$ ipython --no-banner

In [1]: import numpy as np

In [2]: np.set_printoptions(precision=2, suppress=True, linewidth=160, floatmode="fixed")

In [3]: rd = lambda a: np.round(a, 2) + 0

In [4]: J = np.array([[18, -27, 9, -18],
   ...:     [18, -27, 9, -18],
   ...:     [6, -9, 3, -6],
   ...:     [18, -27, 9, -18],
   ...:     [12, -18, 6, -12]])

In [5]: left, sv = np.linalg.svd(J)
ValueError: too many values to unpack (expected 2)


In [6]: left, sv, vt = np.linalg.svd(J, full_matrices=False)

In [7]: rd(sv)
Out[7]: array([72.00,  0.00,  0.00,  0.00])

In [8]: rd(vt @ vt.T)
Out[8]: 
array([[1.00, 0.00, 0.00, 0.00],
       [0.00, 1.00, 0.00, 0.00],
       [0.00, 0.00, 1.00, 0.00],
       [0.00, 0.00, 0.00, 1.00]])

In [9]: rd(left.T @ left)
Out[9]: 
array([[1.00, 0.00, 0.00, 0.00],
       [0.00, 1.00, 0.00, 0.00],
       [0.00, 0.00, 1.00, 0.00],
       [0.00, 0.00, 0.00, 1.00]])

In [10]: np.allclose(left * sv @ vt, J)
Out[10]: True

In [11]: rd(np.abs(vt[0]))
Out[11]: array([0.47, 0.71, 0.24, 0.47])

In [12]: np.cumsum(sv ** 2) / np.sum(sv ** 2)
Out[12]: array([1.00, 1.00, 1.00, 1.00])

In [13]: X = np.load("block19.npy")

In [14]: X
Out[14]: 
array([[-1,  0,  1],
       [-1,  2, -1],
       [ 2,  1,  2],
       [-5,  8, -3]])

In [15]: P = X @ np.linalg.solve(X.T @ X, X.T)

In [16]: rd(np.linalg.eigvalsh(P))
Out[16]: array([0.00, 1.00, 1.00, 1.00])

In [17]: np.allclose(P @ P, P)
Out[17]: True

In [18]: rd((np.eye(4) - P) @ X)
Out[18]: 
array([[0.00, 0.00, 0.00],
       [0.00, 0.00, 0.00],
       [0.00, 0.00, 0.00],
       [0.00, 0.00, 0.00]])

In [19]: other = X[0, 0] * X[1:] - np.outer(X[1:, 0], X[0])

In [20]: other
Out[20]: 
array([[ 0, -2,  2],
       [ 0, -1, -4],
       [ 0, -8,  8]])

In [21]: np.linalg.matrix_rank(other), np.linalg.matrix_rank(X)
Out[21]: (np.int64(2), np.int64(3))

In [22]: np.allclose(other[:-1].T @ np.linalg.lstsq(other[:-1].T, other[-1])[0], other[-1])
Out[22]: True

In [23]: np.abs(np.diag(np.linalg.qr(other)[1])) > 1e-9
Out[23]: array([False,  True,  True])

In [24]: rd(np.trace(np.linalg.pinv(other) @ other))
Out[24]: np.float64(2.0)

In [25]: f = np.array([2, 2, 1, 2, 1]) + 0.5

In [26]: m1 = np.outer(f, f) / (f @ f)

In [27]: rd(m1)
Out[27]: 
array([[0.27, 0.27, 0.16, 0.27, 0.16],
       [0.27, 0.27, 0.16, 0.27, 0.16],
       [0.16, 0.16, 0.10, 0.16, 0.10],
       [0.27, 0.27, 0.16, 0.27, 0.16],
       [0.16, 0.16, 0.10, 0.16, 0.10]])

In [28]: theta = np.radians(135)

In [29]: R = np.eye(5)

In [30]: R[0, 0] = R[1, 1] = np.cos(theta)

In [31]: R[0, 1], R[1, 0] = -np.sin(theta), np.sin(theta)

In [32]: rd(R)
Out[32]: 
array([[-0.71, -0.71,  0.00,  0.00,  0.00],
       [ 0.71, -0.71,  0.00,  0.00,  0.00],
       [ 0.00,  0.00,  1.00,  0.00,  0.00],
       [ 0.00,  0.00,  0.00,  1.00,  0.00],
       [ 0.00,  0.00,  0.00,  0.00,  1.00]])

In [33]: other = m1 @ R.T

In [34]: rd(np.abs(other - m1).max(axis=0))
Out[34]: array([0.65, 0.27, 0.00, 0.00, 0.00])

In [35]: rd(np.linalg.svd(m1, compute_uv=False)), rd(np.linalg.svd(other, compute_uv=False))
Out[35]: (array([1.00, 0.00, 0.00, 0.00, 0.00]), array([1.00, 0.00, 0.00, 0.00, 0.00]))

In [36]: rd(other)
Out[36]: 
array([[-0.38,  0.00,  0.16,  0.27,  0.16],
       [-0.38,  0.00,  0.16,  0.27,  0.16],
       [-0.23,  0.00,  0.10,  0.16,  0.10],
       [-0.38,  0.00,  0.16,  0.27,  0.16],
       [-0.23,  0.00,  0.10,  0.16,  0.10]])

In [37]: np.allclose(np.linalg.norm(m1, axis=1), np.linalg.norm(other, axis=1))
Out[37]: True

In [38]: rd(np.linalg.det(R)), rd(np.trace(R))
Out[38]: (np.float64(1.0), np.float64(1.59))

In [39]: K = np.loadtxt("run2.csv", delimiter=",")

In [40]: K
Out[40]: 
array([[  0.10,   1.20,   3.20],
       [ -0.90,  -0.30,  -0.60],
       [  0.40,   0.90,   0.60],
       [  0.80,   1.10,   1.50],
       [ -0.20,  -1.40,  -1.60],
       [  1.00,  -1.20,  -0.30],
       [  0.00,   1.00,  -1.70],
       [  1.60,  -0.90,  -1.30],
       [ -0.10,  -0.20,   0.60],
       [ -2.20,  -0.50,   1.20],
       [ -1.10,   0.30,  -1.20],
       [-11.00,  -1.00,  15.00],
       [ -1.40,  -1.10,  -1.40],
       [  0.10,  -0.70,  -0.40],
       [ -1.20,   0.10,   1.10],
       [ -0.70,  -0.80,  -1.90],
       [  1.00,   1.90,   1.30],
       [  1.10,   0.20,  -1.70],
       [ -1.10,  -0.70,   1.50],
       [ -0.30,  -0.10,   0.90],
       [  0.20,  -0.50,  -0.10],
       [  0.30,  -1.80,  -0.60],
       [  0.50,  -1.00,   1.40],
       [  0.70,   2.20,   1.20],
       [ -0.10,   0.50,  -0.20],
       [  1.30,   0.50,  -1.40],
       [  0.20,  -0.80,  -0.50]])

In [41]: # row 11 is much longer than the rest

In [42]: P = K @ np.linalg.solve(K.T @ K, K.T)

In [43]: np.allclose(P @ P, P)
Out[43]: True

In [44]: np.linalg.matrix_rank(np.eye(27) - P)
Out[44]: np.int64(24)

In [45]: vals, evecs = np.linalg.eigh(m1)

In [46]: vec = np.array([-1, -1, 3, -2, 2])

In [47]: (np.sign(evecs[:, -1].round(6)) == np.sign(evecs[0, -1].round(6))).astype(int)
Out[47]: array([1, 1, 1, 1, 1])

In [48]: rd(np.linalg.eigvalsh(m1[1:, 1:]))
Out[48]: array([0.00, 0.00, 0.00, 0.73])

In [49]: rd(vec @ m1 @ vec / (vec @ vec)), rd(vals[0]), rd(vals[-1])
Out[49]: (np.float64(0.01), np.float64(0.0), np.float64(1.0))

In [50]: d = np.linalg.norm(K[:, None] - K[None], axis=-1)

In [51]: rd(d[:5, :5])
Out[51]: 
array([[0.00, 4.21, 2.63, 1.84, 5.47],
       [4.21, 0.00, 2.14, 3.04, 1.64],
       [2.63, 2.14, 0.00, 1.00, 3.24],
       [1.84, 3.04, 1.00, 0.00, 4.11],
       [5.47, 1.64, 3.24, 4.11, 0.00]])

In [52]: np.linalg.matrix_rank(d ** 2)
Out[52]: np.int64(5)

In [53]: A = np.loadtxt("a.csv", delimiter=",")

In [54]: A
Out[54]: 
array([[-2.00, -3.00,  0.00,  0.00],
       [-3.00, -2.00,  1.00,  2.00],
       [ 0.00,  1.00, -4.00, -1.00],
       [ 0.00,  2.00, -1.00,  4.00]])

In [55]: vals, evecs = np.linalg.eig(A)

In [56]: rd(np.prod(vals))
Out[56]: np.float64(69.0)

In [57]: rd(A @ evecs[:, 0] - vals[0] * evecs[:, 0])
Out[57]: array([0.00, 0.00, 0.00, 0.00])

In [58]: rd(np.sort(np.linalg.eigvals(A.T)))
Out[58]: array([-5.72, -3.73,  0.68,  4.78])

In [59]: rd(vals)
Out[59]: array([ 4.78,  0.68, -5.72, -3.73])

In [60]: rd(np.sort(np.linalg.eigvals(A @ A)))
Out[60]: array([ 0.46, 13.92, 22.85, 32.77])

In [61]: other = A / np.sqrt((A ** 2).mean(axis=1, keepdims=True))

In [62]: np.linalg.matrix_rank(other) == np.linalg.matrix_rank(A)
Out[62]: np.True_

In [63]: rd(other[2])
Out[63]: array([ 0.00,  0.47, -1.89, -0.47])

In [64]: [round(float(np.linalg.det(A[:i, :i])), 2) + 0 for i in range(1, 5)]
Out[64]: [-2.0, -5.0, 22.0, 69.0]

In [65]: rd(np.linalg.eigvalsh(A).min())
Out[65]: np.float64(-5.72)

In [66]: np.all(np.linalg.eigvalsh(A) > 0)
Out[66]: np.False_

In [67]: rd(np.sort(np.abs(np.linalg.eigvals(A))))
Out[67]: array([0.68, 3.73, 4.78, 5.72])

In [68]: (A + A.T) / 2
Out[68]: 
array([[-2.00, -3.00,  0.00,  0.00],
       [-3.00, -2.00,  1.00,  2.00],
       [ 0.00,  1.00, -4.00, -1.00],
       [ 0.00,  2.00, -1.00,  4.00]])

In [69]: rd(np.linalg.matrix_power(A, 2))
Out[69]: 
array([[13.00, 12.00, -3.00, -6.00],
       [12.00, 18.00, -8.00,  3.00],
       [-3.00, -8.00, 18.00,  2.00],
       [-6.00,  3.00,  2.00, 21.00]])

In [70]: np.allclose(A, A.T)
Out[70]: True

In [71]: assert A == A.T
ValueError: The truth value of an array with more than one element is ambiguous. Use a.any() or a.all()


In [72]: np.trace(A)
Out[72]: np.float64(-4.0)

In [73]: A.inv()
AttributeError: 'numpy.ndarray' object has no attribute 'inv'


In [74]: rd(np.abs(np.linalg.eigvals(A)).max())
Out[74]: np.float64(5.72)

In [75]: rng = np.random.default_rng(85742)

In [76]: idx = rng.permutation(4)

In [77]: idx
Out[77]: array([3, 1, 2, 0])

In [78]: other = A[idx][:, idx]

In [79]: rd(np.sort(np.abs(np.linalg.eigvals(other))))
Out[79]: array([0.68, 3.73, 4.78, 5.72])

In [80]: np.trace(other)
Out[80]: np.float64(-4.0)

In [81]: np.allclose(other, A)
Out[81]: False

In [82]: other
Out[82]: 
array([[ 4.00,  2.00, -1.00,  0.00],
       [ 2.00, -2.00,  1.00, -3.00],
       [-1.00,  1.00, -4.00,  0.00],
       [ 0.00, -3.00,  0.00, -2.00]])

In [83]: rd(np.linalg.det(other)), rd(np.linalg.det(A[idx]))
Out[83]: (np.float64(69.0), np.float64(-69.0))

In [84]: mat = np.load("w.npy")

In [85]: mat
Out[85]: 
array([[ 0,  0,  2],
       [ 0,  0,  0],
       [-1,  0,  0]])

In [86]: np.linalg.cond(mat) > 100
Out[86]: np.True_

In [87]: data = np.load("x.npy")

In [88]: data
Out[88]: 
array([[  1,  -3,   9, -27],
       [  1,  -2,   4,  -8],
       [  1,  -1,   1,  -1],
       [  1,   0,   0,   0],
       [  1,   1,   1,   1]])

In [89]: other = np.array([[-2, 1, -1], [1, 1, 0], [1, -2, 2], [-1, -2, 0]])

In [90]: other.T @ data.T
Out[90]: 
array([[31,  8, -1, -2, -1],
       [34,  7,  0,  1, -2],
       [17,  7,  1, -1,  1]])

In [91]: np.einsum("ik,kj->ij", data, other)
Out[91]: 
array([[31, 34, 17],
       [ 8,  7,  7],
       [-1,  0,  1],
       [-2,  1, -1],
       [-1, -2,  1]])

In [92]: np.vstack([data, other.T]).shape
Out[92]: (8, 4)

In [93]: np.einsum("ij,ij->", data, other)
ValueError: operands could not be broadcast together with remapped shapes [original->remapped]: (5,4)->(5,4) (4,3)->(4,3) 


In [94]: np.linalg.matrix_rank(data @ other)
Out[94]: np.int64(3)

In [95]: other @ data
ValueError: matmul: Input operand 1 has a mismatch in its core dimension 0, with gufunc signature (n?,k),(k,m?)->(n?,m?) (size 5 is different from 3)


In [96]: other = np.c_[data[:, :3] @ np.array([[0, 1, 1], [2, 1, 1], [0, 0, 1]]), np.array([0, 2, 2, 1, 2])]

In [97]: other
Out[97]: 
array([[-6, -2,  7,  0],
       [-4, -1,  3,  2],
       [-2,  0,  1,  2],
       [ 0,  1,  1,  1],
       [ 2,  2,  3,  2]])

In [98]: rd(np.linalg.lstsq(data, other[:, 0])[0])
Out[98]: array([0.00, 2.00, 0.00, 0.00])

In [99]: rd(np.linalg.norm(other - data @ np.linalg.lstsq(data, other)[0], axis=0))
Out[99]: array([0.00, 0.00, 0.00, 0.24])

In [100]: rd(np.linalg.norm(np.linalg.qr(data)[0].T @ other, axis=0) ** 2 / ((other ** 2).sum(axis=0) + 1e-12))
Out[100]: array([1.00, 1.00, 1.00, 1.00])

In [101]: Q, evecs = np.linalg.qr(data[:, :2])[0], np.linalg.qr(data[:, 2:])[0]

In [102]: sv = np.linalg.svd(Q.T @ evecs, compute_uv=False)

In [103]: rd(np.linalg.norm(Q @ Q.T - evecs @ evecs.T, 2))
Out[103]: np.float64(0.7)

In [104]: rd(sv)
Out[104]: array([0.93, 0.71])

In [105]: feats = np.array([[2, -5, 2, 5],
     ...:     [-2, 1, -3, -1],
     ...:     [2, -1, 4, -1],
     ...:     [2, -1, 1, 4],
     ...:     [4, -4, -4, 2]])

In [106]: feats
Out[106]: 
array([[ 2, -5,  2,  5],
       [-2,  1, -3, -1],
       [ 2, -1,  4, -1],
       [ 2, -1,  1,  4],
       [ 4, -4, -4,  2]])

In [107]: Q, evecs = np.linalg.qr(feats[:, :1])[0], np.linalg.qr(feats[:, 1:])[0]

In [108]: sv = np.linalg.svd(Q.T @ evecs, compute_uv=False)

In [109]: rd(np.degrees(np.arccos(sv.clip(0, 1))))
Out[109]: array([31.04])

In [110]: (sv > 0.9).sum()
Out[110]: np.int64(0)
